% ipython --no-banner

In [1]: import numpy as np

In [2]: np.set_printoptions(precision=1, suppress=True, linewidth=160)

In [3]: tidy = lambda a: np.round(a, 1) + 0

In [4]: J = np.array([[-2.0, 0.0, 0.0, 0.0, -3.0, 0.0],
   ...:     [0.0, -2.0, 0.0, -3.0, 0.0, 0.0],
   ...:     [0.0, 0.0, -2.0, 0.0, 0.0, -3.0],
   ...:     [0.0, -3.0, 0.0, -2.0, 0.0, 0.0],
   ...:     [-3.0, 0.0, 0.0, 0.0, -2.0, 0.0],
   ...:     [0.0, 0.0, -3.0, 0.0, 0.0, -2.0]])

In [5]: Y = J[0, 0] * J[1:] - np.outer(J[1:, 0], J[0])

In [6]: print(Y)
[[ 0.  4. -0.  6.  0. -0.]
 [ 0. -0.  4. -0.  0.  6.]
 [ 0.  6. -0.  4.  0. -0.]
 [ 0.  0.  0.  0. -5.  0.]
 [ 0. -0.  6. -0.  0.  4.]]

In [7]: print(np.flatnonzero(~Y.round(6).any(axis=1)))
[]

In [8]: print(np.linalg.matrix_rank(Y), np.linalg.matrix_rank(J))
5 6

In [9]: t3 = np.stack([Y, 3 * Y, Y[::-1]])

In [10]: print(t3.sum(axis=0))
[[  0.  16.   6.  24.   0.   4.]
 [  0.   0.  16.   0.  -5.  24.]
 [  0.  30.   0.  20.   0.   0.]
 [  0.   0.   4.   0. -20.   6.]
 [  0.   4.  24.   6.   0.  16.]]

In [11]: print((t3 @ Y.T).shape)
(3, 5, 5)

In [12]: print(np.linalg.matrix_rank(t3.reshape(3, -1)))
2

In [13]: Y = J / np.linalg.norm(J, axis=1, keepdims=True)

In [14]: G = Y @ Y.T

In [15]: print(np.argwhere(np.triu(np.abs(G) > 0.95, 1)))
[]

In [16]: print(tidy(G))
[[1.  0.  0.  0.  0.9 0. ]
 [0.  1.  0.  0.9 0.  0. ]
 [0.  0.  1.  0.  0.  0.9]
 [0.  0.9 0.  1.  0.  0. ]
 [0.9 0.  0.  0.  1.  0. ]
 [0.  0.  0.9 0.  0.  1. ]]

In [17]: print((np.abs(G) > 0.9).astype(int))
[[1 0 0 0 1 0]
 [0 1 0 1 0 0]
 [0 0 1 0 0 1]
 [0 1 0 1 0 0]
 [1 0 0 0 1 0]
 [0 0 1 0 0 1]]

In [18]: print(tidy(np.linalg.eigvalsh(J).min()))
-5.0

In [19]: print([round(float(np.linalg.det(J[:i, :i])), 2) + 0 for i in range(1, 7)])
[-2.0, 4.0, -8.0, -20.0, -50.0, -125.0]

In [20]: F = np.loadtxt("arr.csv", delimiter=",")

In [21]: print(F)
[[ 0.6 -4.5 -1. ]
 [-1.1 -3.   0.6]
 [ 0.4 -5.7 -1.6]
 [ 0.5  4.6 -0.1]
 [-0.3  2.7  0.7]
 [-0.4 -2.3 -0.1]
 [ 1.  -3.2 -0.7]
 [-0.1  5.4 -0.5]
 [ 0.8  3.3 -0.1]
 [ 1.   4.4 -0.5]
 [-1.  -4.2  0.5]
 [-0.1 -0.3  0.8]
 [-0.2  0.8 -0.1]
 [ 0.   7.   1.5]
 [-0.5 -4.3 -0.4]
 [-0.8 -0.8  0.6]
 [ 0.4  3.  -0.1]
 [-1.1 -5.6 -0.6]
 [-0.1  4.8  1.3]
 [ 0.3  6.2  1.1]
 [ 0.  -6.1 -1.5]
 [-0.5  0.1  0.4]
 [ 0.3 -3.7 -0.7]
 [-0.4  2.3  0.5]
 [ 0.1 -4.8 -0.6]]

In [22]: Y = np.array([[2, -1, -2], [-2, 1, -1], [-2, 2, -2]])

In [23]: print(np.vstack([F, Y.T]).shape)
(28, 3)

In [24]: print(tidy(np.einsum("ij->j", F)))
[-1.2 -3.9 -0.6]

In [25]: print(np.linalg.matrix_rank(np.vstack([F, Y.T])))
3

In [26]: print(np.linalg.matrix_rank(F @ Y))
3

In [27]: rng = np.random.default_rng(37894)

In [28]: idx = rng.permutation(3)

In [29]: Y = F[:, idx] * rng.choice([-1, 1], 3)

In [30]: print(Y)
[[-1.  -0.6 -4.5]
 [ 0.6  1.1 -3. ]
 [-1.6 -0.4 -5.7]
 [-0.1 -0.5  4.6]
 [ 0.7  0.3  2.7]
 [-0.1  0.4 -2.3]
 [-0.7 -1.  -3.2]
 [-0.5  0.1  5.4]
 [-0.1 -0.8  3.3]
 [-0.5 -1.   4.4]
 [ 0.5  1.  -4.2]
 [ 0.8  0.1 -0.3]
 [-0.1  0.2  0.8]
 [ 1.5 -0.   7. ]
 [-0.4  0.5 -4.3]
 [ 0.6  0.8 -0.8]
 [-0.1 -0.4  3. ]
 [-0.6  1.1 -5.6]
 [ 1.3  0.1  4.8]
 [ 1.1 -0.3  6.2]
 [-1.5 -0.  -6.1]
 [ 0.4  0.5  0.1]
 [-0.7 -0.3 -3.7]
 [ 0.5  0.4  2.3]
 [-0.6 -0.1 -4.8]]

In [31]: left, _, Vt = np.linalg.svd(F.T @ Y)

In [32]: print(tidy(left @ Vt))
[[ 0. -1.  0.]
 [ 0.  0.  1.]
 [ 1.  0.  0.]]

In [33]: print(idx)
[2 0 1]
